In [1]: import numpy as np

In [2]: from numpy import linalg as LA

In [3]: np.set_printoptions(precision=2, suppress=True, linewidth=140, legacy="1.25")

In [4]: def rd(a):
   ...:     return np.round(a, 2) + 0
   ...: 

In [5]: rng = np.random.default_rng(16)

In [6]: A = np.triu(rng.random((6, 6)) < 0.4, 1).astype(int)

In [7]: A = A + A.T

In [8]: print(A)
[[0 0 1 1 0 1]
 [0 0 1 0 1 0]
 [1 1 0 0 0 1]
 [1 0 0 0 0 0]
 [0 1 0 0 0 0]
 [1 0 1 0 0 0]]

In [9]: print(rd(np.abs(LA.eigvals(A)).max()))
2.33

In [10]: print(np.allclose(A @ A.T, A.T @ A))
True

In [11]: print(rd(np.sort(np.abs(LA.eigvals(A)))))
[0.27 0.59 1.1  1.37 1.74 2.33]

In [12]: lab = rng.permutation(6)

In [13]: Y = A[:, lab] * rng.choice([-1, 1], 6)

In [14]: print(Y)
[[ 1  1  0  0 -1  0]
 [ 0  1  1  0  0  0]
 [ 1  0  0 -1  0 -1]
 [ 0  0  0 -1  0  0]
 [ 0  0  0  0  0 -1]
 [ 0  1  0 -1  0  0]]

In [15]: U, _, Vt = LA.svd(A.T @ Y)

In [16]: print(lab)
[5 2 4 0 3 1]

In [17]: print(rd(U @ Vt))
[[ 0.  0.  0. -1.  0.  0.]
 [ 0.  0.  0.  0.  0. -1.]
 [ 0.  1.  0.  0.  0.  0.]
 [ 0.  0.  0.  0. -1.  0.]
 [ 0.  0.  1.  0.  0.  0.]
 [ 1.  0.  0.  0.  0.  0.]]

In [18]: mat = np.load("run5.npy")

In [19]: print(mat)
[[1 0 0 0 0 0 0 0]
 [1 1 0 0 0 0 0 0]
 [3 2 1 0 0 0 0 0]
 [2 2 5 1 0 0 0 0]
 [2 1 2 2 1 0 0 0]
 [3 4 0 4 1 1 0 0]
 [1 1 5 5 4 0 1 0]
 [5 4 1 4 4 3 1 1]]

In [20]: print(rd(np.sort(LA.eigvals(mat))))
[1. 1. 1. 1. 1. 1. 1. 1.]

In [21]: print(mat @ mat)
[[ 1  0  0  0  0  0  0  0]
 [ 2  1  0  0  0  0  0  0]
 [ 8  4  1  0  0  0  0  0]
 [21 14 10  1  0  0  0  0]
 [15 10 14  4  1  0  0  0]
 [20 17 22 10  2  1  0  0]
 [36 26 43 18  8  0  1  0]
 [43 35 35 33 15  6  2  1]]

In [22]: print(LA.matrix_rank(mat - mat[0, 0] * np.eye(8)))
6

In [23]: print(np.prod(np.diag(mat)), rd(LA.det(mat)))
1 1.0

In [24]: print(LA.cond(mat) > 100)
True

In [25]: print(np.argsort(-LA.norm(mat, axis=0).round(6), kind="stable")[:3])
[3 2 0]

In [26]: print(rd(LA.norm(mat, 2) / LA.norm(mat)))
0.86

In [27]: ang = np.radians(36)

In [28]: Rm = np.eye(8)

In [29]: Rm[6, 6] = Rm[0, 0] = np.cos(ang)

In [30]: Rm[6, 0], Rm[0, 6] = -np.sin(ang), np.sin(ang)

In [31]: print(rd(Rm))
[[ 0.81  0.    0.    0.    0.    0.    0.59  0.  ]
 [ 0.    1.    0.    0.    0.    0.    0.    0.  ]
 [ 0.    0.    1.    0.    0.    0.    0.    0.  ]
 [ 0.    0.    0.    1.    0.    0.    0.    0.  ]
 [ 0.    0.    0.    0.    1.    0.    0.    0.  ]
 [ 0.    0.    0.    0.    0.    1.    0.    0.  ]
 [-0.59  0.    0.    0.    0.    0.    0.81  0.  ]
 [ 0.    0.    0.    0.    0.    0.    0.    1.  ]]

In [32]: Y = mat @ Rm.T

In [33]: print(np.allclose(mat @ mat.T, Y @ Y.T))
True

In [34]: print(rd(Y))
[[ 0.81  0.    0.    0.    0.    0.   -0.59  0.  ]
 [ 0.81  1.    0.    0.    0.    0.   -0.59  0.  ]
 [ 2.43  2.    1.    0.    0.    0.   -1.76  0.  ]
 [ 1.62  2.    5.    1.    0.    0.   -1.18  0.  ]
 [ 1.62  1.    2.    2.    1.    0.   -1.18  0.  ]
 [ 2.43  4.    0.    4.    1.    1.   -1.76  0.  ]
 [ 1.4   1.    5.    5.    4.    0.    0.22  0.  ]
 [ 4.63  4.    1.    4.    4.    3.   -2.13  1.  ]]

In [35]: print(rd(LA.det(Rm)), rd(np.trace(Rm)))
1.0 7.62

In [36]: r0 = np.array([0, 1])

In [37]: print(np.convolve(mat[2], r0))
[0 3 2 1 0 0 0 0 0]

In [38]: print(np.polyval(r0, mat[2]))
[1 1 1 1 1 1 1 1]

In [39]: print(np.all(LA.eigvalsh(A) > 0))
False

In [40]: print([round(float(LA.det(A[:i, :i])), 2) + 0 for i in range(1, 7)])
[0.0, 0.0, 0.0, 1.0, 0.0, -1.0]

In [41]: m1 = np.loadtxt("layer0.csv", delimiter=",")

In [42]: print(m1)
[[-0.5  -5.18 -1.3   0.7  -1.7   0.4  -0.3 ]
 [-2.1  -3.86 -1.   -0.7   0.6   1.7  -1.2 ]
 [-0.8   3.59  0.9   1.9   0.    0.8  -1.6 ]
 [-0.6  -7.54 -1.9   1.9  -0.2  -0.8  -1.2 ]
 [-0.5  -5.51 -1.4   0.1  -0.4  -0.5   0.5 ]
 [ 0.1   0.44  0.1   0.9  -0.8   0.4  -0.8 ]
 [ 2.4  -2.79 -0.7   0.8  -0.2   1.2  -1.2 ]
 [-2.2  -8.86 -2.2  -0.2   0.5  -0.4   1.4 ]
 [-1.   -7.87 -2.   -0.4   0.1  -2.2  -0.8 ]
 [ 1.3  -1.93 -0.5   0.9   0.4   1.2   0.5 ]
 [ 0.   -3.3  -0.8   0.4   0.2   0.   -1.9 ]
 [-0.4  -0.59 -0.1   0.    0.   -0.2   0.2 ]
 [-0.4  -0.63 -0.2   0.9  -0.6  -0.1  -0.6 ]
 [ 1.3   3.09  0.8  -0.3  -0.3  -0.2   0.1 ]
 [ 0.6  -4.78 -1.2  -0.8   0.6   0.6   0.4 ]
 [-1.5  -2.26 -0.6   0.5  -2.1   0.7  -0.5 ]
 [ 1.3   9.16  2.3   0.4  -0.3  -0.4   0.4 ]
 [-1.9   5.1   1.3   0.3  -0.6   1.7  -0.7 ]
 [-0.1  -0.71 -0.2   1.1   0.3   0.   -1.6 ]
 [ 0.1  -9.18 -2.3  -1.9  -0.5  -1.   -0.4 ]
 [-1.1   3.25  0.9  -0.6   0.5   0.2   0.5 ]
 [-1.2   2.41  0.6   0.6   0.6   0.4  -0.4 ]
 [-0.5   5.68  1.4   0.2   0.4  -1.1  -1.1 ]
 [-1.   -2.37 -0.6  -1.5  -0.1  -1.   -1.2 ]
 [ 0.4  -2.52 -0.6  -1.2  -0.1  -0.8   0.1 ]
 [ 0.3   2.42  0.6  -0.9   1.1   1.5   0.7 ]
 [ 1.5  -0.05  0.    0.3   0.7  -0.6   1.3 ]
 [ 0.2  -0.5  -0.1  -1.4   1.4   0.9   1.4 ]
 [ 0.4  -0.4  -0.1   0.4   0.3  -2.   -0.3 ]
 [ 0.9  -3.24 -0.8  -0.9  -1.4   1.2   0.8 ]
 [ 0.   -5.2  -1.3   0.7  -0.4   0.4   2.2 ]
 [-0.7  -1.16 -0.3   1.8   0.8  -1.    0.4 ]]

In [43]: basis = m1[[26, 22]].astype(float)

In [44]: for _ in range(6):
    ...:     lab = LA.norm(m1[:, None] - basis, axis=-1).argmin(axis=1)
    ...:     basis = np.array([m1[lab == j].mean(axis=0) for j in range(2)])
    ...: 

In [45]: print(lab)
[0 0 1 0 0 0 0 0 0 0 0 0 0 1 0 0 1 1 0 0 1 1 1 0 0 1 0 0 0 0 0 0]

In [46]: print(rd(basis[1] - basis[0]))
[-0.2   7.67  1.94  0.1   0.28  0.44 -0.15]

In [47]: Xs = m1 - m1.mean(axis=0)

In [48]: U, sig, Vt = LA.svd(Xs, full_matrices=False)

In [49]: print(np.abs(Vt[0]).argmax())
1

In [50]: F = np.array([[-0.39, 1.04, -0.33],
    ...:     [0.15, 0.01, -0.43],
    ...:     [0.71, 0.37, 0.32],
    ...:     [0.79, 0.61, 2.0],
    ...:     [0.47, -0.98, -0.11],
    ...:     [1.41, -0.82, -1.03],
    ...:     [0.85, 0.25, 1.33],
    ...:     [0.78, -0.26, -0.98],
    ...:     [0.93, -0.34, 0.08],
    ...:     [0.39, 1.46, 0.89],
    ...:     [-1.4, 0.43, -2.12],
    ...:     [-0.28, -0.13, 2.61],
    ...:     [-0.15, 0.63, -0.14],
    ...:     [0.06, -0.33, -2.1]])

In [51]: print(F)
[[-0.39  1.04 -0.33]
 [ 0.15  0.01 -0.43]
 [ 0.71  0.37  0.32]
 [ 0.79  0.61  2.  ]
 [ 0.47 -0.98 -0.11]
 [ 1.41 -0.82 -1.03]
 [ 0.85  0.25  1.33]
 [ 0.78 -0.26 -0.98]
 [ 0.93 -0.34  0.08]
 [ 0.39  1.46  0.89]
 [-1.4   0.43 -2.12]
 [-0.28 -0.13  2.61]
 [-0.15  0.63 -0.14]
 [ 0.06 -0.33 -2.1 ]]

In [52]: Y = np.array([[-2, -2], [3, 0], [-3, -1]])

In [53]: print(LA.matrix_rank(F @ Y))
2

In [54]: W1 = np.array([[-1, 0, -1, 0],
    ...:     [2, 0, 0, 0],
    ...:     [-1, 0, -2, 1],
    ...:     [1, 0, 2, 1],
    ...:     [-2, -2, -1, -2],
    ...:     [-2, 2, -1, -1],
    ...:     [0, -2, 1, 1],
    ...:     [-2, 1, 2, -2]])

In [55]: beta = np.array([9, -2, -8, -4])

In [56]: H = np.maximum(mat @ W1 + beta, 0)

In [57]: print(LA.matrix_rank(H))
2

In [58]: print((H > 0).astype(int))
[[1 0 0 0]
 [1 0 0 0]
 [1 0 0 0]
 [1 0 0 1]
 [1 0 0 0]
 [1 0 0 0]
 [1 0 0 0]
 [0 0 0 0]]

In [59]: basis = np.array([[-9, 2, 5], [0, -9, 8], [4, 3, 1], [-5, 8, 0]])

In [60]: print(H @ basis)
[[ -72   16   40]
 [ -90   20   50]
 [ -81   18   45]
 [ -73   30   35]
 [ -63   14   35]
 [-126   28   70]
 [ -18    4   10]
 [   0    0    0]]

In [61]: print((H @ basis).round(6).argmax(axis=1))
[2 2 2 2 2 2 2 0]

In [62]: print(W1 @ basis)
[[  5  -5  -6]
 [-18   4  10]
 [ -4   0  -7]
 [ -6  16   7]
 [ 24  -5 -27]
 [ 19 -33   5]
 [ -1  29 -15]
 [ 36 -23   0]]

In [63]: x0 = np.array([0, -1, 0])

In [64]: h1 = np.maximum(F @ x0, 0)

In [65]: print(F * (h1 > 1e-9)[:, None])
[[-0.    0.   -0.  ]
 [ 0.    0.   -0.  ]
 [ 0.    0.    0.  ]
 [ 0.    0.    0.  ]
 [ 0.47 -0.98 -0.11]
 [ 1.41 -0.82 -1.03]
 [ 0.    0.    0.  ]
 [ 0.78 -0.26 -0.98]
 [ 0.93 -0.34  0.08]
 [ 0.    0.    0.  ]
 [-0.    0.   -0.  ]
 [-0.28 -0.13  2.61]
 [-0.    0.   -0.  ]
 [ 0.06 -0.33 -2.1 ]]

In [66]: print(h1)
[0.   0.   0.   0.   0.98 0.82 0.   0.26 0.34 0.   0.   0.13 0.   0.33]

In [67]: print(rd(np.tanh(F @ x0)))
[-0.78 -0.01 -0.35 -0.54  0.75  0.68 -0.24  0.25  0.33 -0.9  -0.41  0.13 -0.56  0.32]

In [68]: print(np.maximum(F @ (3 * x0), 0))
[0.   0.   0.   0.   2.94 2.46 0.   0.78 1.02 0.   0.   0.39 0.   0.99]

In [69]: Xs = F - F.mean(axis=0)

In [70]: V = LA.svd(Xs)[2][:1]

In [71]: Y = Xs - Xs @ V.T @ V

In [72]: print(rd((Xs @ V.T).std(axis=0)))
[1.35]

In [73]: print(rd(np.diag(V.T @ V)))
[0.02 0.02 0.96]

In [74]: Xs = (F - F.mean(axis=0)) / F.std(axis=0)

In [75]: print(np.argwhere(np.abs(Xs) > 2))
[[ 9  1]
 [10  0]]

In [76]: beta = LA.lstsq(np.delete(Xs, 1, axis=1), Xs[:, 1])[0]

In [77]: print(np.abs(beta).argmax())
0

In [78]: print(rd(1 - np.var(Xs[:, 1] - np.delete(Xs, 1, axis=1) @ beta)))
0.26

In [79]: W0 = np.array([[-8, 7, 9, 8, 6, -4, -1, 5],
    ...:     [-9, 1, 7, -5, -5, 3, 2, 0],
    ...:     [-1, -9, 5, -4, 6, 2, -5, 9],
    ...:     [-7, 6, 1, 1, -1, 7, -6, -1],
    ...:     [8, -8, 8, -6, 9, -2, -3, 0],
    ...:     [3, 5, 5, 2, -3, 0, 8, 4]]) * (rng.random((6, 8)) < 0.3)

In [80]: print(W0)
[[ 0  0  0  8  0  0 -1  0]
 [ 0  0  0  0  0  0  0  0]
 [-1 -9  5  0  0  0  0  0]
 [-7  6  0  0  0  7 -6  0]
 [ 0 -8  0 -6  9  0  0  0]
 [ 0  0  0  0  0  0  0  4]]

In [81]: W1 = np.array([[2, 2, -2],
    ...:     [3, -2, -3],
    ...:     [2, 3, 2],
    ...:     [-1, 3, 2],
    ...:     [-3, -2, -2],
    ...:     [0, 3, 0],
    ...:     [-3, -3, 2],
    ...:     [-3, -3, -2]])

In [82]: beta = np.array([2, 1, -3])

In [83]: H = np.maximum(W0 @ W1 + beta, 0)

In [84]: print(rd((H > 0).mean(axis=0)))
[0.33 0.67 0.33]

In [85]: print(LA.matrix_rank(H))
3

In [86]: basis = np.array([[-2, -1], [1, 1], [1, 1]])

In [87]: print((H @ basis).round(6).argmax(axis=1))
[0 1 0 1 0 0]

In [88]: U, sig, Vt = LA.svd(W0)

In [89]: V = Vt[:(sig > 1e-8).sum()]

In [90]: x0 = W0[1] + 5 * W0[5] + rng.integers(2) * np.eye(8)[1]

In [91]: print(x0)
[ 0.  0.  0.  0.  0.  0.  0. 20.]

In [92]: print(rd(np.diag(V.T @ V)))
[0.38 0.82 0.37 0.99 0.84 0.33 0.27 1.  ]

In [93]: print(rd(LA.norm(x0 - V.T @ V @ x0)))
0.0

In [94]: print(rd(V.T @ V))
[[ 0.38 -0.02 -0.16  0.04  0.01 -0.35  0.29  0.  ]
 [-0.02  0.82 -0.33 -0.01 -0.17  0.09 -0.06  0.  ]
 [-0.16 -0.33  0.37 -0.01 -0.3   0.08 -0.05  0.  ]
 [ 0.04 -0.01 -0.01  0.99 -0.01 -0.04 -0.09  0.  ]
 [ 0.01 -0.17 -0.3  -0.01  0.84  0.05 -0.11  0.  ]
 [-0.35  0.09  0.08 -0.04  0.05  0.33 -0.28  0.  ]
 [ 0.29 -0.06 -0.05 -0.09 -0.11 -0.28  0.27  0.  ]
 [ 0.    0.    0.    0.    0.    0.    0.    1.  ]]

In [95]: print(LA.matrix_rank(np.vstack([W0, x0])))
5

In [96]: Y = W0 + rng.integers(-2, 3, (6, 5)) @ rng.integers(-2, 3, (5, 8))

In [97]: print(Y)
[[  0  10   1   0  -5  -5  -3   0]
 [ -1  -8  -2   9   5   4   4  -1]
 [  2 -25   6   4   5   5   2   0]
 [ -7  14  -1  -1  -2   6  -6  -1]
 [ -2  -8   2  -7   8   0  -6   3]
 [  1   2   0   1   0   5  -9  10]]

In [98]: print(np.abs(Y - W0).sum(axis=1))
[31 34 36 14 15 24]

In [99]: print(LA.matrix_rank(Y - W0, tol=1e-8))
5

In [100]: print(rd(LA.norm(W0, 2)))
16.59

In [101]: print(rd(LA.norm(W0) ** 2 / LA.norm(W0, 2) ** 2))
1.96

In [102]: print(rd(LA.norm(W0[0] - W0[1])))
8.06

In [103]: print(rd(LA.norm(W0[0], 1)), rd(LA.norm(W0[0], np.inf)))
9.0 8.0

In [104]: print(rd(LA.norm(W0, "nuc")))
46.91

In [105]: M = np.load("dump.npy")

In [106]: print(M)
[[ 2  2  2  2  2  2]
 [ 2  4  4  4  4  4]
 [ 2  4  6  6  6  6]
 [ 2  4  6  8  8  8]
 [ 2  4  6  8 10 10]
 [ 2  4  6  8 10 12]]

In [107]: O, V = LA.qr(m1[:, :6])[0], LA.qr(m1[:, 6:])[0]

In [108]: sig = LA.svd(O.T @ V, compute_uv=False)

In [109]: print(rd(sig))
[0.45]

In [110]: print((sig > 0.9).sum())
0

In [111]: r0, v = M[5], M[0]

In [112]: print(r0 @ r0)
364

In [113]: pr = (r0 @ v) / (r0 @ r0) * r0

In [114]: print(rd(v - pr))
[ 1.54  1.08  0.62  0.15 -0.31 -0.77]

In [115]: print(rd(LA.norm(r0 + v) ** 2 + LA.norm(r0 - v) ** 2))
776.0

In [116]: print(rd((v - pr) @ r0))
0.0

In [117]: vals, V = LA.eigh(M)

In [118]: x0 = np.array([-1, 3, 1, -1, 2, 3])

In [119]: print(rd(V * np.maximum(vals, 0) @ V.T))
[[ 2.  2.  2.  2.  2.  2.]
 [ 2.  4.  4.  4.  4.  4.]
 [ 2.  4.  6.  6.  6.  6.]
 [ 2.  4.  6.  8.  8.  8.]
 [ 2.  4.  6.  8. 10. 10.]
 [ 2.  4.  6.  8. 10. 12.]]

In [120]: print(x0 @ M @ x0 / (x0 @ x0), rd(vals[0]), rd(vals[-1]))
15.04 0.53 34.41

In [121]: print(rd(V * np.abs(vals) @ V.T))
[[ 2.  2.  2.  2.  2.  2.]
 [ 2.  4.  4.  4.  4.  4.]
 [ 2.  4.  6.  6.  6.  6.]
 [ 2.  4.  6.  8.  8.  8.]
 [ 2.  4.  6.  8. 10. 10.]
 [ 2.  4.  6.  8. 10. 12.]]

In [122]: print(rd(LA.eigvalsh(M[1:, 1:])))
[ 0.55  0.74  1.3   3.58 33.83]

In [123]: print((np.sign(V[:, -1].round(6)) == np.sign(V[0, -1].round(6))).astype(int))
[1 1 1 1 1 1]

In [124]: vals, V = LA.eigh(M)

In [125]: print(rd(LA.svd(M, compute_uv=False)))
[34.41  3.98  1.55  0.89  0.64  0.53]

In [126]: print(rd(vals))
[ 0.53  0.64  0.89  1.55  3.98 34.41]
